$ python3 -q
>>> import numpy as np
>>> np.set_printoptions(precision=1, suppress=True, linewidth=140)
>>> def rnd(a):
...     return np.round(a, 1) + 0
... 
>>> K = np.load("a.npy")
>>> print(K)
[[ 0 -3  0 -3 -2 -1 -2  1 -2 -3  3]
 [ 0  0  0 -1 -2  0  3 -3 -1  2  0]
 [ 0  0  0  3  2  0  2  2 -2 -3 -3]
 [ 0  0  0  0 -3  3 -2  2 -1  1  3]
 [ 0  0  0  0  0 -2  1 -2 -2  0 -1]
 [ 0  0  0  0  0  0  3 -2  3  2  3]
 [ 0  0  0  0  0  0  0  0  3 -3  1]
 [ 0  0  0  0  0  0  0  0  3  1 -1]
 [ 0  0  0  0  0  0  0  0  0 -1  3]
 [ 0  0  0  0  0  0  0  0  0  0 -2]
 [ 0  0  0  0  0  0  0  0  0  0  0]]
>>> print(rnd(np.linalg.norm(K, "nuc")))
38.8
>>> print(np.linalg.norm(K, axis=1).argmax())
0
>>> rnd(np.linalg.norm(K, axis=0))
array([0. , 3. , 0. , 4.4, 4.6, 3.7, 5.6, 5.1, 6.4, 6.2, 7.2])
>>> rnd(np.linalg.norm(K, 2))
np.float64(9.0)
>>> rnd(np.linalg.norm(K) ** 2 / np.linalg.norm(K, 2) ** 2)
np.float64(3.1)
>>> rnd(np.linalg.norm(K[6] - K[3]))
np.float64(7.9)
>>> rnd(np.linalg.norm(K, axis=1))
array([7.1, 5.3, 6.6, 6.1, 3.7, 5.9, 4.4, 3.3, 3.2, 2. , 0. ])
>>> K[6] @ K[3]
np.int64(-3)
>>> t3 = np.stack([K, 4 * K, K[::-1]])
>>> (t3 @ K.T).shape
(3, 11, 11)
>>> t3.sum(axis=0)
array([[  0, -15,   0, -15, -10,  -5, -10,   5, -10, -15,  15],
       [  0,   0,   0,  -5, -10,   0,  15, -15,  -5,  10,  -2],
       [  0,   0,   0,  15,  10,   0,  10,  10, -10, -16, -12],
       [  0,   0,   0,   0, -15,  15, -10,  10,  -2,   6,  14],
       [  0,   0,   0,   0,   0, -10,   5, -10,  -7,  -3,  -4],
       [  0,   0,   0,   0,   0,   0,  18, -12,  18,  12,  18],
       [  0,   0,   0,   0,   0,  -2,   1,  -2,  13, -15,   4],
       [  0,   0,   0,   0,  -3,   3,  -2,   2,  14,   6,  -2],
       [  0,   0,   0,   3,   2,   0,   2,   2,  -2,  -8,  12],
       [  0,   0,   0,  -1,  -2,   0,   3,  -3,  -1,   2, -10],
       [  0,  -3,   0,  -3,  -2,  -1,  -2,   1,  -2,  -3,   3]])
>>> np.linalg.matrix_rank(t3.reshape(3, -1))
np.int64(2)
>>> print(rnd(np.linalg.norm(t3, axis=(1, 2))))
[15.8 63.4 15.8]
>>> np.einsum("bij,cij->bc", t3, t3)
array([[ 251, 1004,   -1],
       [1004, 4016,   -4],
       [  -1,   -4,  251]])
>>> print(rnd(np.linalg.det(t3)))
[0. 0. 0.]
>>> U, sig, Vh = np.linalg.svd(K)
>>> evecs = Vh[:(sig > 1e-8).sum()]
>>> rng = np.random.default_rng(596)
>>> vec = K[5] + -3 * K[7] + rng.integers(2) * np.eye(11)[0]
>>> vec
array([ 1.,  0.,  0.,  0.,  0.,  0.,  3., -2., -6., -1.,  6.])
>>> rnd(evecs.T @ evecs)
array([[0., 0., 0., 0., 0., 0., 0., 0., 0., 0., 0.],
       [0., 1., 0., 0., 0., 0., 0., 0., 0., 0., 0.],
       [0., 0., 0., 0., 0., 0., 0., 0., 0., 0., 0.],
       [0., 0., 0., 1., 0., 0., 0., 0., 0., 0., 0.],
       [0., 0., 0., 0., 1., 0., 0., 0., 0., 0., 0.],
       [0., 0., 0., 0., 0., 1., 0., 0., 0., 0., 0.],
       [0., 0., 0., 0., 0., 0., 1., 0., 0., 0., 0.],
       [0., 0., 0., 0., 0., 0., 0., 1., 0., 0., 0.],
       [0., 0., 0., 0., 0., 0., 0., 0., 1., 0., 0.],
       [0., 0., 0., 0., 0., 0., 0., 0., 0., 1., 0.],
       [0., 0., 0., 0., 0., 0., 0., 0., 0., 0., 1.]])
>>> M = np.load("sample18.npy")
>>> M
array([[-1.2,  0.4, -0.7, -2. , -0.3,  0.4,  1.7,  0.9,  0.4,  1.3, -0.1],
       [-0.6,  0.7, -1.4,  0. , -0.2,  0. ,  0.1, -0.8, -1.2,  2.6, -1.8],
       [ 1.3,  0.5,  1. , -0.8, -0.5,  0.5, -0.3, -0.1,  0.9, -0.2, -0.8],
       [ 0.5, -1.3,  0. , -0.1,  0.1, -0.7,  0.1, -0.1,  0.7, -0.9,  0.7],
       [-0.8,  1.5,  0.6, -0.3, -0.7,  0.6, -2. ,  0.3,  1.4,  0.5,  1.5],
       [ 1.1, -1.3, -1.1,  0.5,  0. , -1.5,  1.1,  0.2, -0.7,  1.1,  1.1],
       [-0.6, -1.1, -0.5, -0.5, -0.4,  0.4,  0.5, -1.5,  0.4, -0.1, -1.2],
       [ 1.1, -0.8,  0.7,  0.7, -0.8, -0.8, -0.4,  0.7, -1.1,  0. ,  1. ],
       [ 2.3,  0.4,  0.9, -0.1,  1.3, -1.5,  0.5,  0.4,  0.9, -0.5, -1.9],
       [ 0.5, -1.2,  0.2,  0.2,  1. ,  0.6, -0.2,  0.8, -1.1, -1.1,  0.1],
       [-0.2,  0.8, -0.7,  0.3, -0.1, -1.3,  0.8, -2.6, -0.1,  0.9,  0.6],
       [-0.7,  0. , -0.3, -0.6, -1.1,  0.5,  0.5, -0.2,  0.7,  0.2, -0.1],
       [ 1.5, -0.8, -0.3,  1.6, -0.5, -2.1,  0.5, -0.5, -1. ,  0.6, -0.8]])
>>> print(np.linalg.norm(M, axis=1).argmax())
8
>>> P = M @ np.linalg.solve(M.T @ M, M.T)
>>> rnd(np.trace(P))
np.float64(11.0)
>>> rnd(P @ M[:, 4])
array([-0.3, -0.2, -0.5,  0.1, -0.7,  0. , -0.4, -0.8,  1.3,  1. , -0.1, -1.1, -0.5])
>>> O, Rm = np.linalg.qr(M)
>>> rnd(O.T @ O)
array([[1., 0., 0., 0., 0., 0., 0., 0., 0., 0., 0.],
       [0., 1., 0., 0., 0., 0., 0., 0., 0., 0., 0.],
       [0., 0., 1., 0., 0., 0., 0., 0., 0., 0., 0.],
       [0., 0., 0., 1., 0., 0., 0., 0., 0., 0., 0.],
       [0., 0., 0., 0., 1., 0., 0., 0., 0., 0., 0.],
       [0., 0., 0., 0., 0., 1., 0., 0., 0., 0., 0.],
       [0., 0., 0., 0., 0., 0., 1., 0., 0., 0., 0.],
       [0., 0., 0., 0., 0., 0., 0., 1., 0., 0., 0.],
       [0., 0., 0., 0., 0., 0., 0., 0., 1., 0., 0.],
       [0., 0., 0., 0., 0., 0., 0., 0., 0., 1., 0.],
       [0., 0., 0., 0., 0., 0., 0., 0., 0., 0., 1.]])
>>> E = np.load("block8.npy")
>>> print(E)
[[-12.   11.5  14.4  14.6  -0.2  -9.1   8.3]
 [ -9.9  11.1  15.2  13.9  -0.7 -10.7   8.2]
 [-14.7  12.4  14.5  14.3  -0.9 -10.6   9.5]
 [-13.3  13.   16.1  13.4  -1.9  -8.8   8.1]
 [-11.8  12.5  15.7  16.8   0.2  -9.4   9.5]
 [-12.8  13.   16.   14.3  -2.4  -8.2   6.7]
 [ -9.9  12.9  15.8  13.5  -0.6 -10.    8.9]
 [-12.   12.8  13.1  15.6  -1.5 -10.1   9. ]
 [-11.2  11.8  15.2  13.5   0.9  -7.8  10.5]
 [-12.1  12.1  13.7  15.3   1.2  -8.1   8.3]
 [-12.   14.2  14.7  15.6   0.7  -8.8  10. ]
 [-12.1  11.9  15.9  13.9   0.9  -8.6   8.5]
 [-12.1  12.6  14.3  14.8  -1.5  -9.7  11. ]
 [-11.8  13.6  15.9  15.3  -0.8  -7.7   9.8]
 [-11.9  10.8  15.7  14.    1.8  -9.7   9.2]
 [-12.6  14.1  16.8  12.9   0.9  -8.2   7.3]
 [-11.7  11.8  16.6  13.9   1.   -8.8   9.5]
 [-12.5  11.3  13.5  15.4  -0.3  -8.5  10.1]
 [-11.4  10.6  15.5  15.5  -1.3  -8.    7.5]
 [ -9.8  11.9  16.2  15.4   1.5  -8.9   8.7]
 [-12.6  13.3  13.8  15.2   0.4 -10.    8.7]
 [-13.2  11.2  14.3  18.2   1.4 -10.1   7.5]
 [-11.8  12.   16.   18.1  -0.9  -8.6   7.8]
 [-12.7  11.6  14.6  16.   -0.1 -10.6   9.2]]
>>> Xs = (E - E.mean(axis=0)) / E.std(axis=0)
>>> rnd(Xs.std(axis=0))
array([1., 1., 1., 1., 1., 1., 1.])
>>> c = np.linalg.lstsq(np.delete(Xs, 1, axis=1), Xs[:, 1])[0]
>>> rnd(c)
array([-0.2,  0.2, -0.1, -0.2,  0.1,  0.2])
>>> O, Rm = np.linalg.qr(E)
>>> print(rnd(np.abs(np.diag(Rm))))
[59.   6.4  6.9  7.7  5.5  4.9  5.2]
>>> np.allclose(Rm.T @ Rm, E.T @ E)
True
>>> rnd(abs(Rm[0, 0])), rnd(np.linalg.norm(E[:, 0]))
(np.float64(59.0), np.float64(59.0))
>>> cent = E[[5, 14]].astype(float)
>>> for _ in range(3):
...     z = np.linalg.norm(E[:, None] - cent, axis=-1).argmin(axis=1)
...     cent = np.array([E[z == j].mean(axis=0) for j in range(2)])
... 
>>> z
array([1, 1, 1, 0, 1, 0, 1, 1, 1, 1, 1, 1, 1, 0, 1, 0, 1, 1, 0, 1, 1, 1, 0, 1])
>>> rnd(cent)
array([[-12.3,  12.7,  16. ,  14.9,  -1.1,  -8.2,   7.9],
       [-11.9,  12.1,  14.8,  15. ,   0.2,  -9.4,   9.1]])
>>> print(rnd(cent[1] - cent[0]))
[ 0.4 -0.6 -1.2  0.1  1.3 -1.2  1.3]
>>> np.abs(cent[1] - cent[0]).argmax()
np.int64(4)
>>> data = np.load("out4.npy")
>>> data
array([[0, 0, 0, 2, 1, 1, 2, 2, 0, 0, 0, 0],
       [0, 0, 0, 0, 2, 1, 1, 2, 2, 0, 0, 0],
       [0, 0, 0, 0, 0, 2, 1, 1, 2, 2, 0, 0],
       [2, 0, 0, 0, 0, 0, 2, 1, 1, 2, 2, 0],
       [1, 2, 0, 0, 0, 0, 0, 2, 1, 1, 2, 2],
       [1, 1, 2, 0, 0, 0, 0, 0, 2, 1, 1, 2],
       [2, 1, 1, 2, 0, 0, 0, 0, 0, 2, 1, 1],
       [2, 2, 1, 1, 2, 0, 0, 0, 0, 0, 2, 1],
       [0, 2, 2, 1, 1, 2, 0, 0, 0, 0, 0, 2],
       [0, 0, 2, 2, 1, 1, 2, 0, 0, 0, 0, 0],
       [0, 0, 0, 2, 2, 1, 1, 2, 0, 0, 0, 0],
       [0, 0, 0, 0, 2, 2, 1, 1, 2, 0, 0, 0]])
>>> # looks like rank 11
>>> print([round(float(np.linalg.det(data[:i, :i])), 2) + 0 for i in range(1, 13)])
[0.0, 0.0, 0.0, 0.0, 0.0, -64.0, 160.0, -375.0, 590.0, 416.0, 288.0, 0.0]
>>> np.linalg.cond(data) > 100
np.True_
>>> out = np.array([[0, 2],
...     [1, 1],
...     [2, 1],
...     [1, 2],
...     [2, 1],
...     [2, 0],
...     [2, 0],
...     [0, 0],
...     [0, 2],
...     [2, 2],
...     [1, 0],
...     [2, 1]])
>>> print(data @ out)
[[10  5]
 [ 8  6]
 [10  8]
 [10 10]
 [10 10]
 [12 13]
 [12 15]
 [13 12]
 [17  9]
 [14  7]
 [10  6]
 [10  6]]
>>> print(np.einsum("ik,kj->ij", data, out))
[[10  5]
 [ 8  6]
 [10  8]
 [10 10]
 [10 10]
 [12 13]
 [12 15]
 [13 12]
 [17  9]
 [14  7]
 [10  6]
 [10  6]]
>>> np.linalg.matrix_rank(np.vstack([data, out.T]))
np.int64(12)
>>> np.linalg.matrix_rank(data @ out)
np.int64(2)
>>> np.einsum("ij,ij->i", data, data)
array([14, 14, 14, 18, 19, 16, 16, 19, 18, 14, 14, 14])
>>> out.T @ data.T
array([[10,  8, 10, 10, 10, 12, 12, 13, 17, 14, 10, 10],
       [ 5,  6,  8, 10, 10, 13, 15, 12,  9,  7,  6,  6]])
>>> rk = np.linalg.matrix_rank(data)
>>> rk
np.int64(11)
>>> N = np.linalg.svd(data)[2][rk:].T
>>> print(rnd(N[:, 0] / N[np.abs(N[:, 0]).round(6).argmax(), 0]))
[ 1.  -0.5  1.   0.  -1.   1.  -1.   1.   0.  -1.   0.5 -1. ]
>>> np.allclose(data @ N, 0)
True
>>> [int(np.linalg.matrix_rank(data[:, :j + 1])) for j in range(12)]
[1, 2, 3, 4, 5, 6, 7, 8, 9, 10, 11, 11]
>>> np.linalg.matrix_rank(data.T @ data), np.linalg.matrix_rank(data @ data.T)
(np.int64(11), np.int64(11))
>>> rnd(data @ N)
array([[0.],
       [0.],
       [0.],
       [0.],
       [0.],
       [0.],
       [0.],
       [0.],
       [0.],
       [0.],
       [0.],
       [0.]])
>>> U, sig, Vh = np.linalg.svd(data)
>>> rnd(sig)
array([9.3, 6.2, 4.9, 4.1, 3.5, 2.6, 1.9, 1.6, 0.5, 0.5, 0.3, 0. ])
>>> out = U[:, :11] @ np.diag(sig[:11]) @ Vh[:11]
>>> print(rnd(out))
[[0. 0. 0. 2. 1. 1. 2. 2. 0. 0. 0. 0.]
 [0. 0. 0. 0. 2. 1. 1. 2. 2. 0. 0. 0.]
 [0. 0. 0. 0. 0. 2. 1. 1. 2. 2. 0. 0.]
 [2. 0. 0. 0. 0. 0. 2. 1. 1. 2. 2. 0.]
 [1. 2. 0. 0. 0. 0. 0. 2. 1. 1. 2. 2.]
 [1. 1. 2. 0. 0. 0. 0. 0. 2. 1. 1. 2.]
 [2. 1. 1. 2. 0. 0. 0. 0. 0. 2. 1. 1.]
 [2. 2. 1. 1. 2. 0. 0. 0. 0. 0. 2. 1.]
 [0. 2. 2. 1. 1. 2. 0. 0. 0. 0. 0. 2.]
 [0. 0. 2. 2. 1. 1. 2. 0. 0. 0. 0. 0.]
 [0. 0. 0. 2. 2. 1. 1. 2. 0. 0. 0. 0.]
 [0. 0. 0. 0. 2. 2. 1. 1. 2. 0. 0. 0.]]
>>> rnd(np.linalg.norm(data - out) / np.linalg.norm(data))
np.float64(0.0)
>>> np.linalg.matrix_rank(out)
np.int64(11)
>>> out = np.array([[2, -1], [-2, 0]])
>>> cent = np.array([[-2, 2, 1, -1], [-3, 3, -1, -2], [1, 0, 1, 2], [3, 0, 3, -3]])
>>> W0 = np.block([[out, np.zeros((2, 4))], [np.zeros((4, 2)), cent]])
>>> W0
array([[ 2., -1.,  0.,  0.,  0.,  0.],
       [-2.,  0.,  0.,  0.,  0.,  0.],
       [ 0.,  0., -2.,  2.,  1., -1.],
       [ 0.,  0., -3.,  3., -1., -2.],
       [ 0.,  0.,  1.,  0.,  1.,  2.],
       [ 0.,  0.,  3.,  0.,  3., -3.]])
>>> gram = W0.T @ W0
>>> print(np.linalg.matrix_rank(gram))
6
>>> print(np.allclose(gram, gram.T))
True
>>> (W0 @ W0.T).shape
(6, 6)
>>> print(np.trace(gram), (W0 ** 2).sum())
75.0 75.0
>>> gram
array([[  8.,  -2.,   0.,   0.,   0.,   0.],
       [ -2.,   1.,   0.,   0.,   0.,   0.],
       [  0.,   0.,  23., -13.,  11.,   1.],
       [  0.,   0., -13.,  13.,  -1.,  -8.],
       [  0.,   0.,  11.,  -1.,  12.,  -6.],
       [  0.,   0.,   1.,  -8.,  -6.,  18.]])
>>> arr = np.loadtxt("m.csv", delimiter=",")
>>> arr
array([[-0.4,  0.2,  0.4, -0.8, -0.2,  0.8,  0.2,  0.7,  0.2,  1.3, -0.4, -0.9,  1.4, -0.2, -0.6],
       [ 0.3, -1.4,  0.4,  0.6, -1.4, -0.3,  0.2,  1.1, -0.4,  0.1,  1.2,  2.8, -0.6,  0.5,  0. ],
       [ 0.5,  0.3, -1.7,  1.6,  0.1, -0.7,  2. ,  0.2,  0.6, -0.2,  2.3, -1.2,  0.2,  1.1,  1.2],
       [ 1.2,  0.9,  0.7,  1.1, -1.1,  0.3,  2.1, -0.2,  1.8,  1.1, -0.8,  0.9, -1. ,  0.1,  0.2],
       [ 1.3,  2.1, -0.3, -0.9,  0.1, -0.5, -0.4,  0.8,  0.3, -0.5, -1.6,  0.5, -0.6, -0.8, -0.9],
       [ 1.1,  0.1,  0.2,  0.5, -0.8,  0.6, -0.7,  0.7,  0.7, -0.6, -1.3,  1. ,  0. ,  0.6, -1.1],
       [ 0.4,  0.4,  1.4, -1.3, -0.8, -0.1, -1.1, -1.9,  0.1, -0.3, -0.6, -0.3, -0.6, -1.7, -0.1],
       [ 0.6, -1.2,  0.8,  1.2, -0.3, -0.8, -0.9,  2.8, -0.1, -0.3, -1.7,  1. ,  0.2,  1. ,  1.2]])
>>> print(rnd(arr - arr[0]))
[[ 0.   0.   0.   0.   0.   0.   0.   0.   0.   0.   0.   0.   0.   0.   0. ]
 [ 0.7 -1.6  0.   1.4 -1.2 -1.1  0.   0.4 -0.6 -1.2  1.6  3.7 -2.   0.7  0.6]
 [ 0.9  0.1 -2.1  2.4  0.3 -1.5  1.8 -0.5  0.4 -1.5  2.7 -0.3 -1.2  1.3  1.8]
 [ 1.6  0.7  0.3  1.9 -0.9 -0.5  1.9 -0.9  1.6 -0.2 -0.4  1.8 -2.4  0.3  0.8]
 [ 1.7  1.9 -0.7 -0.1  0.3 -1.3 -0.6  0.1  0.1 -1.8 -1.2  1.4 -2.  -0.6 -0.3]
 [ 1.5 -0.1 -0.2  1.3 -0.6 -0.2 -0.9  0.   0.5 -1.9 -0.9  1.9 -1.4  0.8 -0.5]
 [ 0.8  0.2  1.  -0.5 -0.6 -0.9 -1.3 -2.6 -0.1 -1.6 -0.2  0.6 -2.  -1.5  0.5]
 [ 1.  -1.4  0.4  2.  -0.1 -1.6 -1.1  2.1 -0.3 -1.6 -1.3  1.9 -1.2  1.2  1.8]]
>>> np.count_nonzero(arr)
np.int64(118)
>>> np.unravel_index(np.abs(arr).argmax(), arr.shape)
(np.int64(1), np.int64(11))
>>> arr.shape
(8, 15)
>>> rnd(arr.sum(axis=0))
array([ 5. ,  1.4,  1.9,  2. , -4.4, -0.7,  1.4,  4.2,  3.2,  0.6, -2.9,  3.8, -1. ,  0.6, -0.1])
>>> rnd(arr.mean(axis=0))
array([ 0.6,  0.2,  0.2,  0.2, -0.5, -0.1,  0.2,  0.5,  0.4,  0.1, -0.4,  0.5, -0.1,  0.1,  0. ])
>>> rnd(np.linalg.svd(arr, compute_uv=False))
array([5.7, 5.6, 4.4, 3.6, 2.9, 2.4, 1.7, 1.3])
>>> rnd(arr.sum(axis=1))
array([ 1.7,  3.1,  6.3,  7.3, -1.4,  1. , -6.5,  3.5])
>>> np.linalg.matrix_rank(arr)
np.int64(8)
>>> arr[:, 15]
Traceback (most recent call last):
  File "<python-input-97>", line 1, in <module>
    arr[:, 15]
    ~~~^^^^^^^
IndexError: index 15 is out of bounds for axis 1 with size 15
